>>> import numpy as np
>>> np.set_printoptions(precision=3, suppress=True, linewidth=160, sign=" ")
>>> def rnd(a):
...     return np.round(a, 3) + 0
... 
>>> B = np.array([[-6, 6, 5], [9, -4, 4], [5, 3, -5], [4, -2, 1]])
>>> m1 = B.T @ B
>>> m1
array([[158, -65, -15],
       [-65,  65,  -3],
       [-15,  -3,  67]])
>>> rng = np.random.default_rng(5)
>>> labels = rng.permutation(3)
>>> labels
array([ 1,  2,  0])
>>> B = m1[labels][:, labels]
>>> print(np.diag(B))
[  65   67  158]
>>> B = np.array([[1, 2], [1, 2]])
>>> cent = np.kron(B, m1)
>>> rnd(np.linalg.norm(cent, 2)), rnd(np.linalg.norm(B, 2) * np.linalg.norm(m1, 2))
(np.float64(608.948), np.float64(608.948))
>>> cent.shape
(6, 6)
>>> np.linalg.matrix_rank(cent)
np.int64(3)
>>> cent
array([[ 158,  -65,  -15,  316, -130,  -30],
       [ -65,   65,   -3, -130,  130,   -6],
       [ -15,   -3,   67,  -30,   -6,  134],
       [ 158,  -65,  -15,  316, -130,  -30],
       [ -65,   65,   -3, -130,  130,   -6],
       [ -15,   -3,   67,  -30,   -6,  134]])
>>> vec = np.ones(3)
>>> for _ in range(7):
...     vec = m1 @ vec
...     vec /= np.linalg.norm(vec)
...     print(round(vec @ m1 @ vec, 3))
... 
122.365
183.923
191.592
192.447
192.551
192.564
192.566
>>> rnd(np.linalg.eigvalsh(m1)[-1])
np.float64(192.566)
>>> vec = np.array([2, 1, -2])
>>> target = m1 @ vec
>>> target
array([ 281,  -59, -167])
>>> print(rnd(np.linalg.solve(m1, m1[:, 0])))
[ 1.  0.  0.]
>>> rnd(np.linalg.solve(m1, target + m1[:, 1]))
array([ 2.,  2., -2.])
>>> rnd(np.linalg.solve(m1, target))
array([ 2.,  1., -2.])
>>> rnd(np.linalg.solve(m1, 5 * target))
array([ 10.,   5., -10.])
>>> rnd(np.linalg.solve(m1.T, m1[1]))
array([ 0.,  1.,  0.])
>>> mat = np.loadtxt("block6.csv", delimiter=",")
>>> mat
array([[-0.01, -0.13, -0.08, -0.05],
       [ 0.87, -5.43,  0.72,  2.  ],
       [-0.8 , -3.98,  0.45,  3.09],
       [-1.06,  4.22, -3.23, -4.8 ]])
>>> t = np.radians(60)
>>> Rm = np.eye(4)
>>> Rm[2, 2] = Rm[3, 3] = np.cos(t)
>>> Rm[2, 3], Rm[3, 2] = -np.sin(t), np.sin(t)
>>> rnd(Rm)
array([[ 1.   ,  0.   ,  0.   ,  0.   ],
       [ 0.   ,  1.   ,  0.   ,  0.   ],
       [ 0.   ,  0.   ,  0.5  , -0.866],
       [ 0.   ,  0.   ,  0.866,  0.5  ]])
>>> B = mat @ Rm.T
>>> np.allclose(mat @ mat.T, B @ B.T)
True
>>> rnd(np.abs(B - mat).max(axis=0))
array([ 0.   ,  0.   ,  5.772,  1.155])
>>> np.allclose(np.linalg.norm(mat, axis=1), np.linalg.norm(B, axis=1))
True
>>> rnd(np.linalg.det(Rm)), np.trace(Rm)
(np.float64(1.0), np.float64(3.0))
>>> vec = np.array([0, 2, -2, 1])
>>> [p for p in range(1, 25) if np.allclose(np.linalg.matrix_power(Rm, p), np.eye(4))]
[6, 12, 18, 24]
>>> print(rnd(Rm.T @ (Rm @ vec)))
[ 0.  2. -2.  1.]
>>> rnd(np.linalg.det(Rm))
np.float64(1.0)
>>> 4 - np.linalg.matrix_rank(Rm - np.eye(4), tol=1e-8)
np.int64(2)
>>> np.kron(np.eye(2, dtype=int), mat)
array([[-0.01, -0.13, -0.08, -0.05, -0.  , -0.  , -0.  , -0.  ],
       [ 0.87, -5.43,  0.72,  2.  ,  0.  , -0.  ,  0.  ,  0.  ],
       [-0.8 , -3.98,  0.45,  3.09, -0.  , -0.  ,  0.  ,  0.  ],
       [-1.06,  4.22, -3.23, -4.8 , -0.  ,  0.  , -0.  , -0.  ],
       [-0.  , -0.  , -0.  , -0.  , -0.01, -0.13, -0.08, -0.05],
       [ 0.  , -0.  ,  0.  ,  0.  ,  0.87, -5.43,  0.72,  2.  ],
       [-0.  , -0.  ,  0.  ,  0.  , -0.8 , -3.98,  0.45,  3.09],
       [-0.  ,  0.  , -0.  , -0.  , -1.06,  4.22, -3.23, -4.8 ]])
>>> print(rnd(np.linalg.det(2 * mat)), rnd(np.linalg.det(mat)))
0.0 0.0
